% python3 -q
>>> import numpy as np
>>> np.set_printoptions(suppress=True, linewidth=120)
>>> E = np.array([[7, 3, -2, -3, -3, -4],
...     [-8, -2, 0, -6, 4, 3],
...     [-2, 8, -5, -6, 5, 1],
...     [-4, 6, -8, -3, -3, -4],
...     [8, -5, -2, -2, 2, -6],
...     [-9, -4, 1, -8, 4, 2]])
>>> x0 = np.array([1, 2, 2, 3, 1, 2])
>>> y = E @ x0
>>> beta, lr = np.zeros(6), 1 / np.linalg.norm(E, 2) ** 2
>>> for i in range(30):
...     beta -= lr * E.T @ (E @ beta - y)
...     if i % 5 == 0: print(i, round(np.linalg.norm(E @ beta - y), 2))
... 
0 31.48
5 10.68
10 5.31
15 2.84
20 1.6
25 1.0
>>> print(beta.round(2))
[1.14 1.81 1.7  2.87 0.73 2.43]
>>> A2 = np.array([[0, 1], [2, -2], [0, 3], [3, 2], [-3, 0], [0, 2]])
>>> print(np.vstack([E, A2.T]).shape)
(8, 6)
>>> print(A2.T @ E.T)
[[  6 -34 -17  12 -22 -44]
 [-19 -10 -43 -54  -4 -10]]
>>> print(np.einsum("ij->j", E))
[ -8   6 -16 -28   9  -8]
>>> print(np.linalg.matrix_rank(np.vstack([E, A2.T])))
6
>>> print(np.einsum("ij,ij->i", E, E))
[ 96 129 155 150 137 182]
>>> A2 @ E
Traceback (most recent call last):
  File "<python-input-14>", line 1, in <module>
    A2 @ E
    ~~~^~~
ValueError: matmul: Input operand 1 has a mismatch in its core dimension 0, with gufunc signature (n?,k),(k,m?)->(n?,m?) (size 6 is different from 2)
>>> print(np.einsum("ik,kj->ji", E, A2))
[[  6 -34 -17  12 -22 -44]
 [-19 -10 -43 -54  -4 -10]]
>>> t = np.radians(30)
>>> r_ = np.eye(6)
>>> r_[2, 2] = r_[1, 1] = np.cos(t)
>>> r_[2, 1], r_[1, 2] = -np.sin(t), np.sin(t)
>>> print(r_.round(2))
[[ 1.    0.    0.    0.    0.    0.  ]
 [ 0.    0.87  0.5   0.    0.    0.  ]
 [ 0.   -0.5   0.87  0.    0.    0.  ]
 [ 0.    0.    0.    1.    0.    0.  ]
 [ 0.    0.    0.    0.    1.    0.  ]
 [ 0.    0.    0.    0.    0.    1.  ]]
>>> A2 = E @ r_.T
>>> print(np.allclose(np.linalg.norm(E, axis=1), np.linalg.norm(A2, axis=1)))
True
>>> print(np.allclose(E @ E.T, A2 @ A2.T))
True
>>> rng = np.random.default_rng(61588)
>>> lab = rng.permutation(6)
>>> A2 = E[:, lab] * rng.choice([-1, 1], 6)
>>> print(A2)
[[ 7 -3  3 -3  2 -4]
 [-8  4  6  2  0  3]
 [-2  5  6 -8  5  1]
 [-4 -3  3 -6  8 -4]
 [ 8  2  2  5  2 -6]
 [-9  4  8  4 -1  2]]
>>> U, _, vt = np.linalg.svd(E.T @ A2)
>>> print(np.round(U @ vt, 2) + 0)
[[ 1.  0.  0.  0.  0.  0.]
 [ 0.  0.  0. -1.  0.  0.]
 [ 0.  0.  0.  0. -1.  0.]
 [ 0.  0. -1.  0.  0.  0.]
 [ 0.  1.  0.  0.  0.  0.]
 [ 0.  0.  0.  0.  0.  1.]]
>>> print(lab)
[0 4 3 1 2 5]
